$ ipython --no-banner

In [1]: import numpy as np

In [2]: np.set_printoptions(precision=1, suppress=True, linewidth=200)

In [3]: def rnd(a):
   ...:     return np.round(a, 1) + 0
   ...: 

In [4]: feats = np.load("test16.npy")

In [5]: feats
Out[5]: 
array([[ 1,  0, -2,  0,  0,  1],
       [ 0,  3,  0, -1,  0,  0],
       [ 1,  0,  1,  0,  0,  3],
       [ 0,  1,  0,  0,  0,  0],
       [ 0,  0,  0,  0, -3,  0],
       [ 2,  0, -3,  0,  0, -1]])

In [6]: # 3 blocks once reordered

In [7]: out = feats[0, 0] * feats[1:] - np.outer(feats[1:, 0], feats[0])

In [8]: out
Out[8]: 
array([[ 0,  3,  0, -1,  0,  0],
       [ 0,  0,  3,  0,  0,  2],
       [ 0,  1,  0,  0,  0,  0],
       [ 0,  0,  0,  0, -3,  0],
       [ 0,  0,  1,  0,  0, -3]])

In [9]: feats[:, 0] / feats[0, 0]
Out[9]: array([1., 0., 1., 0., 0., 2.])

In [10]: Q, evecs = np.linalg.qr(feats[:, :5])[0], np.linalg.qr(feats[:, 5:])[0]

In [11]: s = np.linalg.svd(Q.T @ evecs, compute_uv=False)

In [12]: rnd(s)
Out[12]: array([0.8])

In [13]: def softmax(z):
    ...:     e = np.exp(z - z.max(axis=-1, keepdims=True))
    ...:     return e / e.sum(axis=-1, keepdims=True)
    ...: 

In [14]: rnd(softmax(feats[0] + 2))
Out[14]: array([0.3, 0.1, 0. , 0.1, 0.1, 0.3])

In [15]: rnd(softmax(10 * feats[0]))
Out[15]: array([0.5, 0. , 0. , 0. , 0. , 0.5])

In [16]: rnd(softmax(feats).sum(axis=1))
Out[16]: array([1., 1., 1., 1., 1., 1.])

In [17]: att = feats @ feats.T / np.sqrt(6)

In [18]: rnd(softmax(att))
Out[18]: 
array([[0.3, 0. , 0.1, 0. , 0. , 0.5],
       [0. , 0.9, 0. , 0.1, 0. , 0. ],
       [0. , 0. , 0.9, 0. , 0. , 0. ],
       [0.1, 0.4, 0.1, 0.2, 0.1, 0.1],
       [0. , 0. , 0. , 0. , 0.9, 0. ],
       [0.1, 0. , 0. , 0. , 0. , 0.9]])

In [19]: Q, r_ = np.linalg.qr(feats)

In [20]: rnd(abs(r_[0, 0])), rnd(np.linalg.norm(feats[:, 0]))
Out[20]: (np.float64(2.4), np.float64(2.4))

In [21]: np.allclose(r_.T @ r_, feats.T @ feats)
Out[21]: True

In [22]: rnd(Q.T @ Q)
Out[22]: 
array([[1., 0., 0., 0., 0., 0.],
       [0., 1., 0., 0., 0., 0.],
       [0., 0., 1., 0., 0., 0.],
       [0., 0., 0., 1., 0., 0.],
       [0., 0., 0., 0., 1., 0.],
       [0., 0., 0., 0., 0., 1.]])

In [23]: x = np.array([2, 3, 2, 0, 3, 0])

In [24]: target = feats @ x

In [25]: target
Out[25]: array([-2,  9,  4,  3, -9, -2])

In [26]: rnd(np.linalg.solve(feats.T, feats[3]))
Out[26]: array([0., 0., 0., 1., 0., 0.])

In [27]: rnd(np.linalg.solve(feats, 5 * target))
Out[27]: array([10., 15., 10.,  0., 15.,  0.])

In [28]: rnd(np.linalg.solve(feats, target + feats[:, 0]))
Out[28]: array([3., 3., 2., 0., 3., 0.])

In [29]: mat = np.load("a.npy")

In [30]: mat
Out[30]: 
array([[-1.5,  0.9,  0.5],
       [-0.9,  0.3, -0.1],
       [ 0.5, -1.2,  1.4],
       [-1. , -6.9,  0. ],
       [-0.1,  2.1,  0.8],
       [-0.3, -2.4, -0.3]])

In [31]: x = np.array([2, -2, 2])

In [32]: target = mat @ x

In [33]: rnd(np.linalg.solve(mat.T @ mat, mat.T @ target))
Out[33]: array([ 2., -2.,  2.])

In [34]: rnd(np.linalg.lstsq(mat, target)[0])
Out[34]: array([ 2., -2.,  2.])

In [35]: rnd(np.linalg.pinv(mat) @ mat)
Out[35]: 
array([[1., 0., 0.],
       [0., 1., 0.],
       [0., 0., 1.]])

In [36]: rnd(target)
Out[36]: array([-3.8, -2.6,  6.2, 11.8, -2.8,  3.6])

In [37]: rng = np.random.default_rng(5843)

In [38]: target = target + 0.3 * rng.normal(size=6)

In [39]: rnd(target)
Out[39]: array([-4.1, -3.1,  6. , 11.1, -2.9,  3.5])

In [40]: coef, *_ = np.linalg.lstsq(mat, target)

In [41]: [round(float(np.linalg.norm(np.linalg.solve(mat.T @ mat + lam * np.eye(3), mat.T @ target))), 2) for lam in (0, 1, 10, 100)]
Out[41]: [3.51, 2.9, 1.65, 0.64]

In [42]: out = np.c_[mat[:, :1] @ np.array([[0]]), np.array([3, -3, -1, 1, -1, -3])]

In [43]: out
Out[43]: 
array([[ 0.,  3.],
       [ 0., -3.],
       [ 0., -1.],
       [ 0.,  1.],
       [ 0., -1.],
       [ 0., -3.]])

In [44]: rnd(np.linalg.lstsq(mat, out[:, 0])[0])
Out[44]: array([0., 0., 0.])

In [45]: rnd(np.linalg.norm(out - mat @ np.linalg.lstsq(mat, out)[0], axis=0))
Out[45]: array([0. , 5.3])

In [46]: np.linalg.matrix_rank(out)
Out[46]: np.int64(1)

In [47]: np.linalg.matrix_rank(np.c_[mat, out])
Out[47]: np.int64(4)

In [48]: gram = mat.T @ mat

In [49]: (mat @ mat.T).shape
Out[49]: (6, 6)

In [50]: r0, g = mat[1], mat[4]

In [51]: rnd(r0 @ g)
Out[51]: np.float64(0.6)

In [52]: rnd(r0 @ r0)
Out[52]: np.float64(0.9)

In [53]: p = (r0 @ g) / (r0 @ r0) * r0

In [54]: rnd(np.outer(r0, g))
Out[54]: 
array([[ 0.1, -1.9, -0.7],
       [ 0. ,  0.6,  0.2],
       [ 0. , -0.2, -0.1]])

In [55]: (g - p) @ r0
Out[55]: np.float64(0.0)

In [56]: np.linalg.matrix_rank(np.outer(r0, g))
Out[56]: np.int64(1)

In [57]: rnd(g - p)
Out[57]: array([0.5, 1.9, 0.9])

In [58]: rnd(np.linalg.norm(r0 + g) ** 2 + np.linalg.norm(r0 - g) ** 2)
Out[58]: np.float64(11.9)

In [59]: J = np.load("m.npy")

In [60]: J
Out[60]: 
array([[ 1, -3,  1, -3],
       [ 1,  1,  1,  1],
       [ 2, -6,  1, -3],
       [ 2,  2,  1,  1]])

In [61]: Q, evecs = np.linalg.qr(J[:, :2])[0], np.linalg.qr(J[:, 2:])[0]

In [62]: s = np.linalg.svd(Q.T @ evecs, compute_uv=False)

In [63]: rnd(np.degrees(np.arccos(s.clip(0, 1))))
Out[63]: array([18.4, 18.4])

In [64]: (s > 0.9).sum()
Out[64]: np.int64(2)

In [65]: data = np.load("mat.npy")

In [66]: data
Out[66]: 
array([[-5.5,  0.2,  0.4],
       [ 3.1, -1. , -1.7],
       [ 3.8, -1. ,  3.7],
       [ 4.2,  1.5, -4.1],
       [ 3.2, -0.8, -0.5],
       [ 3. ,  0.2, -0.3],
       [-0.6, -5.5, -1.8],
       [ 1.4,  1.4,  1.7],
       [-0.4,  2.4, -0.5],
       [ 0.2,  1.3, -3.3],
       [ 0.4,  0.2,  3. ],
       [ 3.6,  1.7, -2.5],
       [-4.6, -1.8, -4.4],
       [ 1.2, -1.9, -1.3],
       [ 1. , -0.1, -1.4],
       [-0.2,  4.6, -1.4],
       [-2.2,  0.9,  1.6],
       [ 3.2, -1.9, -0.5]])

In [67]: gram = data.T @ data

In [68]: np.linalg.matrix_rank(gram)
Out[68]: np.int64(3)

In [69]: (data @ data.T).shape
Out[69]: (18, 18)

In [70]: D = np.linalg.norm(data[:, None] - data[None], axis=-1)

In [71]: np.unravel_index(D.round(6).argmax(), D.shape)
Out[71]: (np.int64(2), np.int64(12))

In [72]: np.flatnonzero(D[5] < D.mean() / 2)
Out[72]: array([ 1,  4,  5, 14, 17])
